% python3 -q
>>> import numpy as np
>>> import numpy.linalg as la
>>> np.set_printoptions(precision=2, suppress=True, linewidth=120)
>>> A = np.array([[0, 0, 0, 0, 0, 2],
...     [0, 0, 0, 0, 0, 2],
...     [0, 0, 0, 1, -2, -3],
...     [0, 0, 6, 0, 0, 2],
...     [0, 0, 6, 0, 0, 2],
...     [3, -6, -9, 1, -2, -3]])
>>> r = la.matrix_rank(A)
>>> print(r)
4
>>> null = la.svd(A)[2][r:].T
>>> print(np.allclose(A @ null, 0))
True
>>> print(np.round(null @ null.T, 2) + 0)
[[0.8 0.4 0.  0.  0.  0. ]
 [0.4 0.2 0.  0.  0.  0. ]
 [0.  0.  0.  0.  0.  0. ]
 [0.  0.  0.  0.8 0.4 0. ]
 [0.  0.  0.  0.4 0.2 0. ]
 [0.  0.  0.  0.  0.  0. ]]
>>> print([int(la.matrix_rank(A[:i])) for i in range(1, len(A) + 1)])
[1, 1, 2, 3, 3, 4]
>>> print(np.round(A @ null, 2) + 0)
[[0. 0.]
 [0. 0.]
 [0. 0.]
 [0. 0.]
 [0. 0.]
 [0. 0.]]
>>> print(np.unique(A.round(6), axis=0).shape)
(4, 6)
>>> print((A + A.T) / 2)
[[ 0.   0.   0.   0.   0.   2.5]
 [ 0.   0.   0.   0.   0.  -2. ]
 [ 0.   0.   0.   3.5  2.  -6. ]
 [ 0.   0.   3.5  0.   0.   1.5]
 [ 0.   0.   2.   0.   0.   0. ]
 [ 2.5 -2.  -6.   1.5  0.  -3. ]]
>>> print(A @ A)
[[  6 -12 -18   2  -4  -6]
 [  6 -12 -18   2  -4  -6]
 [ -9  18  21  -3   6   7]
 [  6 -12 -18   8 -16 -24]
 [  6 -12 -18   8 -16 -24]
 [ -9  18  21 -12  24  28]]
>>> print(np.trace(A))
-3
>>> print(np.round(np.sort(np.abs(la.eigvals(A))), 2) + 0)
[0.   0.   1.3  2.3  2.61 4.61]
>>> print(la.matrix_power(A, 2))
[[  6 -12 -18   2  -4  -6]
 [  6 -12 -18   2  -4  -6]
 [ -9  18  21  -3   6   7]
 [  6 -12 -18   8 -16 -24]
 [  6 -12 -18   8 -16 -24]
 [ -9  18  21 -12  24  28]]
>>> print(np.allclose(A @ A.T, A.T @ A))
False
>>> W = np.array([[-5, 5, -4, 3, 9, 9],
...     [7, 2, -3, 2, -9, -7],
...     [-6, 7, 3, -6, -8, 5],
...     [1, 4, -3, -7, 9, 2],
...     [9, 9, -2, 0, -4, 4],
...     [-5, -4, 4, -5, 4, -9]])
>>> coef = np.array([3, 1, 3, 0, 3, 3])
>>> act = np.maximum(A @ W + coef, 0)
>>> print(la.matrix_rank(act))
4
>>> cent = np.array([[4, 5], [5, 3], [0, 0], [5, 7], [1, 4], [7, 3]])
>>> print(W @ cent)
[[  92   74]
 [ -10   -2]
 [   8  -68]
 [  12   10]
 [ 105   68]
 [-124  -83]]
>>> print(act @ cent)
[[  11   44]
 [  11   44]
 [ 220  165]
 [ 280  150]
 [ 280  150]
 [ 792 1201]]
>>> Uu, sigma, vt = la.svd(A)
>>> print(np.argmax(sigma[:-1] / (sigma[1:] + 1e-6)) + 1)
4
>>> M2 = Uu[:, :4] @ np.diag(sigma[:4]) @ vt[:4]
>>> print(round(la.norm(A - M2, 2), 2), round(sigma[4], 2))
0.0 0.0
>>> print(M2.round(2) + 0)
[[ 0.  0.  0.  0.  0.  2.]
 [ 0.  0.  0.  0.  0.  2.]
 [ 0.  0.  0.  1. -2. -3.]
 [ 0.  0.  6.  0.  0.  2.]
 [ 0.  0.  6.  0.  0.  2.]
 [ 3. -6. -9.  1. -2. -3.]]
>>> print(la.matrix_rank(A, rtol=0.05))
4
>>> data = np.loadtxt("x.csv", delimiter=",")
>>> print(data)
[[  0. -12.   0.  12.]
 [ -8. -20.   8.  20.]
 [  0.  12.   0.  12.]
 [  8.  20.   8.  20.]]
>>> print(np.abs(data).max())
20.0
>>> print(np.diff(data, axis=0))
[[-8. -8.  8.  8.]
 [ 8. 32. -8. -8.]
 [ 8.  8.  8.  8.]]
>>> print(data.sum(axis=0))
[ 0.  0. 16. 64.]
>>> print(np.count_nonzero(data))
12
>>> print(la.svd(data, compute_uv=False))
[34.42 34.42  5.58  5.58]
>>> rng = np.random.default_rng(62)
>>> z = rng.permutation(4)
>>> print(z)
[0 3 1 2]
>>> M2 = data[z][:, z]
>>> print(round(la.det(M2), 2), round(la.det(data[z]), 2))
36864.0 36864.0
>>> print(M2)
[[  0.  12. -12.   0.]
 [  8.  20.  20.   8.]
 [ -8.  20. -20.   8.]
 [  0.  12.  12.   0.]]
>>> print(np.allclose(M2, data))
False
>>> w, evecs = la.eig(M2)
>>> print(np.prod(w))
36864.0
>>> Uu, sigma, vt = la.svd(data, full_matrices=False)
>>> print(sigma)
[34.42 34.42  5.58  5.58]
>>> print((sigma > 1e-8).sum())
4
>>> print(sigma / sigma[0])
[1.   1.   0.16 0.16]
>>> print(np.round(Uu.T @ Uu, 2) + 0)
[[1. 0. 0. 0.]
 [0. 1. 0. 0.]
 [0. 0. 1. 0.]
 [0. 0. 0. 1.]]
>>> mat = np.load("arr.npy")
>>> print(mat)
[[8 0 6 0 0]
 [0 0 0 2 7]
 [9 0 1 0 0]
 [0 8 0 2 8]
 [0 5 0 2 8]]
>>> u, g = mat[2], mat[3]
>>> print(u @ u)
82
>>> pr = (u @ g) / (u @ u) * u
>>> print(np.round(la.norm(u + g) ** 2 + la.norm(u - g) ** 2, 2))
428.0
>>> print(g - pr)
[0. 8. 0. 2. 8.]
>>> print((g - pr) @ u)
0.0
>>> print(la.matrix_rank(np.outer(u, g)))
1
>>> print(pr)
[0. 0. 0. 0. 0.]
>>> P = np.triu(np.array([[4, 5, -5, -5, 1],
...     [0, 2, -2, -4, -2],
...     [-1, 3, -5, 4, -5],
...     [4, 3, -5, -3, 2],
...     [-3, -1, 0, -3, -1]]), 1) + np.eye(5)
>>> M2 = P @ mat @ la.inv(P)
>>> print(la.matrix_rank(M2))
5
>>> print(P @ mat - mat @ P)
[[-45. -75.  35.  18.  25.]
 [-18. -42.  -2. -12. -52.]
 [  0. -38.  45.  39. -12.]
 [  0.  10.  16.  36.  28.]
 [  0.   0.  10.  20.   6.]]
>>> print(np.poly(M2))
[   1.  -19.   -7.  925. 2292. -276.]
>>> arr = np.load("test3.npy")
>>> print(arr)
[[ 0.71  0.   -0.71  0.    0.  ]
 [ 0.    1.    0.    0.    0.  ]
 [ 0.71  0.    0.71  0.    0.  ]
 [ 0.    0.    0.    1.    0.  ]
 [ 0.    0.    0.    0.    1.  ]]
>>> Uu, sigma, vt = la.svd(A)
>>> evecs = vt[:(sigma > 1e-8).sum()]
>>> x = A[0] + 4 * A[2] + rng.integers(2) * np.eye(6)[2]
>>> print(x)
[  0.   0.   1.   4.  -8. -10.]
>>> print(np.diag(evecs.T @ evecs))
[0.2 0.8 1.  0.2 0.8 1. ]
>>> print(np.round(evecs.T @ evecs, 2) + 0)
[[ 0.2 -0.4  0.   0.   0.   0. ]
 [-0.4  0.8  0.   0.   0.   0. ]
 [ 0.   0.   1.   0.   0.   0. ]
 [ 0.   0.   0.   0.2 -0.4  0. ]
 [ 0.   0.   0.  -0.4  0.8  0. ]
 [ 0.   0.   0.   0.   0.   1. ]]
>>> print(la.matrix_rank(np.vstack([A, x])))
4
>>> print(round(la.norm(x - evecs.T @ evecs @ x), 2))
0.0
>>> print(np.allclose(evecs.T @ evecs @ x, x))
True
>>> print(la.norm(arr, axis=0))
[1. 1. 1. 1. 1.]
>>> print(arr[:, 0] @ arr[:, 4])
0.0
>>> print(np.round(arr @ arr.T, 2) + 0)
[[1. 0. 0. 0. 0.]
 [0. 1. 0. 0. 0.]
 [0. 0. 1. 0. 0.]
 [0. 0. 0. 1. 0.]
 [0. 0. 0. 0. 1.]]
>>> print(np.round(arr.T @ arr, 2) + 0)
[[1. 0. 0. 0. 0.]
 [0. 1. 0. 0. 0.]
 [0. 0. 1. 0. 0.]
 [0. 0. 0. 1. 0.]
 [0. 0. 0. 0. 1.]]
>>> print(la.svd(arr, compute_uv=False))
[1. 1. 1. 1. 1.]
>>> x = np.array([0, 1, 3, 1, 0, 0])
>>> print(A @ np.ones(6))
[  2.   2.  -4.   8.   8. -16.]
>>> print((A * x).sum(axis=1))
[  0   0   1  18  18 -32]
>>> print(A * x)
[[  0   0   0   0   0   0]
 [  0   0   0   0   0   0]
 [  0   0   0   1   0   0]
 [  0   0  18   0   0   0]
 [  0   0  18   0   0   0]
 [  0  -6 -27   1   0   0]]
>>> print(A @ (2 * x))
[  0   0   2  36  36 -64]
>>> print((A @ x).argmax())
3
>>> print(round(float(la.det(arr[::-1])), 2))
1.0
>>> print(np.kron(np.eye(2, dtype=int), arr))
[[ 0.71  0.   -0.71  0.    0.    0.    0.   -0.    0.    0.  ]
 [ 0.    1.    0.    0.    0.    0.    0.    0.    0.    0.  ]
 [ 0.71  0.    0.71  0.    0.    0.    0.    0.    0.    0.  ]
 [ 0.    0.    0.    1.    0.    0.    0.    0.    0.    0.  ]
 [ 0.    0.    0.    0.    1.    0.    0.    0.    0.    0.  ]
 [ 0.    0.   -0.    0.    0.    0.71  0.   -0.71  0.    0.  ]
 [ 0.    0.    0.    0.    0.    0.    1.    0.    0.    0.  ]
 [ 0.    0.    0.    0.    0.    0.71  0.    0.71  0.    0.  ]
 [ 0.    0.    0.    0.    0.    0.    0.    0.    1.    0.  ]
 [ 0.    0.    0.    0.    0.    0.    0.    0.    0.    1.  ]]
>>> print(np.round(la.eigvals(arr).sum().real, 2))
4.41
>>> W0 = np.loadtxt("a.csv", delimiter=",")
>>> print(W0)
[[-0.7   1.16 -0.64  1.57]
 [-2.12  2.09 -0.76  2.43]
 [-0.34 -0.2   0.02 -0.21]
 [-0.3   0.5  -0.34  0.68]
 [ 0.2   0.05 -0.36  0.24]
 [-1.19  1.23 -1.06  1.72]
 [-1.98  2.73 -1.76  3.53]
 [ 4.75 -5.18  2.4  -6.29]
 [ 0.77 -1.08  1.03 -1.59]
 [-3.96  4.1  -1.79  4.87]]
>>> G = np.cov(W0, rowvar=False)
>>> print(W0.std(axis=0))
[2.17 2.38 1.2  2.92]
>>> print(np.argsort(-W0.std(axis=0).round(6), kind="stable"))
[3 1 0 2]
>>> print(G.shape)
(4, 4)
>>> print(np.polyfit(W0[:, 2], W0[:, 0], 1))
[1.7  0.07]
>>> print(np.argwhere(np.triu(np.abs(np.corrcoef(W0.T)) > 0.8, 1)))
[[0 1]
 [0 2]
 [0 3]
 [1 2]
 [1 3]
 [2 3]]
>>> print(np.round(la.eigvalsh(G)[::-1], 2) + 0)
[22.43  0.17  0.03  0.  ]
>>> print(G)
[[ 5.23 -5.69  2.72 -6.93]
 [-5.69  6.32 -3.08  7.73]
 [ 2.72 -3.08  1.6  -3.82]
 [-6.93  7.73 -3.82  9.48]]
>>> print(round(float(np.corrcoef(W0[:, 2], W0[:, 0])[0, 1]), 2))
0.94
>>> F = np.array([[-5, -3, -1, -2],
...     [-2, -5, -3, -1],
...     [-1, -2, -5, -3],
...     [-3, -1, -2, -5]])
>>> print(round(la.det(2 * F), 2), round(la.det(F), 2))
2992.0 187.0
>>> E = np.load("mat.npy")
>>> print(E)
[[-1.04  1.09  0.87 -1.55]
 [-1.23  2.82 -0.72 -0.43]
 [ 3.51 -4.76  2.69  0.33]
 [ 0.99 -1.81  2.39 -0.27]
 [ 0.05  2.63  0.35 -1.07]
 [ 3.64 -0.38 -0.01 -1.2 ]
 [ 0.3  -1.35 -1.39  1.11]
 [ 1.03  1.45  0.93  0.34]
 [ 0.7   1.79  5.54 -0.99]
 [-0.78  2.33 -1.36 -1.55]]
>>> w, evecs = la.eig(data)
>>> print(np.sort(la.eigvals(data @ data)))
[  32.   32. 1152. 1152.]
>>> print(np.round(np.prod(w), 2))
36864.0
>>> print(w)
[-33.94  33.94   5.66  -5.66]
>>> print(np.sort(la.eigvals(la.inv(data))))
[-0.18 -0.03  0.03  0.18]
>>> print(np.round(data @ evecs[:, 0] - w[0] * evecs[:, 0], 2) + 0)
[0. 0. 0. 0.]
>>> G = np.cov(E, rowvar=False)
>>> print(G)
[[ 2.92 -2.95  1.18  0.4 ]
 [-2.95  5.92 -1.21 -1.19]
 [ 1.18 -1.21  4.56 -0.1 ]
 [ 0.4  -1.19 -0.1   0.81]]
>>> print(np.median(E, axis=0))
[ 0.5   1.27  0.61 -0.71]
>>> print(G.shape)
(4, 4)
>>> print(np.corrcoef(E.T))
[[ 1.   -0.71  0.32  0.26]
 [-0.71  1.   -0.23 -0.54]
 [ 0.32 -0.23  1.   -0.05]
 [ 0.26 -0.54 -0.05  1.  ]]
>>> t = np.sort(rng.uniform(-2, 2, 18))
>>> J = np.c_[t, t ** 2, t ** 3] @ np.array([[9, 6, 1], [1, 6, 1], [7, 1, 5]])
>>> print(J)
[[-62.76   3.49 -33.38]
 [-36.25   1.26 -16.95]
 [-19.3   -0.53  -7.23]
 [-16.66  -0.82  -5.84]
 [-11.19  -1.38  -3.18]
 [ -9.5   -1.52  -2.45]
 [ -2.48  -1.2   -0.29]
 [ -2.23  -1.12  -0.26]
 [  0.49   0.35   0.06]
 [  6.1    5.02   1.56]
 [  6.44   5.3    1.69]
 [ 10.79   8.68   3.68]
 [ 21.27  15.72   9.46]
 [ 29.09  20.32  14.18]
 [ 29.15  20.35  14.21]
 [ 30.07  20.87  14.78]
 [ 39.13  25.75  20.47]
 [ 52.9   32.6   29.36]]
>>> x = np.array([2, 1, 1])
>>> h1 = np.maximum(J @ x, 0)
>>> print(np.flatnonzero(h1 > 1e-9))
[ 8  9 10 11 12 13 14 15 16 17]
>>> print(np.maximum(J @ (3 * x), 0))
[  0.     0.     0.     0.     0.     0.     0.     0.     4.18  56.37  59.62 101.81 203.17 278.06 278.58 287.36 373.4
 503.26]
>>> print(h1)
[  0.     0.     0.     0.     0.     0.     0.     0.     1.39  18.79  19.87  33.94  67.72  92.69  92.86  95.79 124.47
 167.75]
